% python3 -q
>>> import numpy as np
>>> import numpy.linalg as la
>>> np.set_printoptions(precision=2, suppress=True, linewidth=140)
>>> F = np.load("out18.npy")
>>> F
array([[-0.51, -0.12, -0.72, -0.68, -0.67],
       [ 1.36,  0.27,  1.85,  1.66,  1.72],
       [-0.03, -0.21,  0.18, -0.3 ,  0.39],
       [-0.35, -1.03,  0.07, -2.02,  0.89]])
>>> la.matrix_rank(F, rtol=0.1)
np.int64(2)
>>> np.argsort(-la.norm(F, axis=0).round(6), kind="stable")[:3]
array([3, 4, 2])
>>> E = np.array([[1, 0, -2, 0], [0, 1, 0, -2], [-2, 0, 1, 0], [0, -2, 0, 1]])
>>> x0 = np.array([3, 2, 2, 2])
>>> rhs = E @ x0
>>> b, lr = np.zeros(4), 1 / la.norm(E, 2) ** 2
>>> for i in range(25):
...     b -= lr * E.T @ (E @ b - rhs)
...     if i % 5 == 0: print(i, round(la.norm(E @ b - rhs), 2))
... 
0 4.02
5 2.23
10 1.24
15 0.69
20 0.38
>>> round(la.cond(E), 2)
np.float64(3.0)
>>> (E - E.T) / 2
array([[0., 0., 0., 0.],
       [0., 0., 0., 0.],
       [0., 0., 0., 0.],
       [0., 0., 0., 0.]])
>>> (E + E.T) / 2
array([[ 1.,  0., -2.,  0.],
       [ 0.,  1.,  0., -2.],
       [-2.,  0.,  1.,  0.],
       [ 0., -2.,  0.,  1.]])
>>> np.round(la.det(E), 2)
np.float64(9.0)
>>> E @ E
array([[ 5,  0, -4,  0],
       [ 0,  5,  0, -4],
       [-4,  0,  5,  0],
       [ 0, -4,  0,  5]])
>>> x0 = np.array([-2, -2, 0, -1, 0])
>>> h = np.maximum(F @ x0, 0)
>>> np.maximum(F @ (3 * x0), 0)
array([ 5.82,  0.  ,  2.34, 14.34])
>>> np.tanh(F @ x0)
array([ 0.96, -1.  ,  0.65,  1.  ])
>>> F * (h > 1e-9)[:, None]
array([[-0.51, -0.12, -0.72, -0.68, -0.67],
       [ 0.  ,  0.  ,  0.  ,  0.  ,  0.  ],
       [-0.03, -0.21,  0.18, -0.3 ,  0.39],
       [-0.35, -1.03,  0.07, -2.02,  0.89]])
>>> feats = np.load("sample5.npy")
>>> feats
array([[19.2 , 39.38, 39.94],
       [20.51, 39.41, 39.46],
       [18.36, 40.79, 39.7 ],
       [19.24, 39.65, 39.41],
       [20.06, 40.52, 38.9 ],
       [19.48, 38.84, 40.42],
       [19.47, 40.14, 40.29],
       [18.78, 40.6 , 40.2 ],
       [20.62, 38.6 , 40.08],
       [21.66, 40.06, 40.22],
       [19.35, 40.54, 40.61],
       [20.09, 39.37, 39.49],
       [19.97, 39.17, 40.56],
       [20.15, 40.51, 38.3 ],
       [20.7 , 39.59, 40.55],
       [19.6 , 39.39, 40.78],
       [19.32, 39.25, 40.07],
       [19.46, 38.76, 40.96],
       [19.25, 41.01, 38.49],
       [20.29, 39.95, 39.07],
       [19.43, 40.08, 39.91]])
>>> x0 = np.array([1, 2, 1])
>>> h = np.maximum(feats @ x0, 0)
>>> feats.T @ h
array([ 57779.81, 116345.14, 116583.91])
>>> np.tanh(feats @ x0)
array([1., 1., 1., 1., 1., 1., 1., 1., 1., 1., 1., 1., 1., 1., 1., 1., 1., 1., 1., 1., 1.])
>>> out = F / np.sqrt((F ** 2).mean(axis=1, keepdims=True))
>>> la.norm(out, axis=1)
array([2.24, 2.24, 2.24, 2.24])
>>> la.matrix_rank(F - F.mean(axis=1, keepdims=True))
np.int64(3)
>>> la.matrix_rank(out) == la.matrix_rank(F)
np.True_
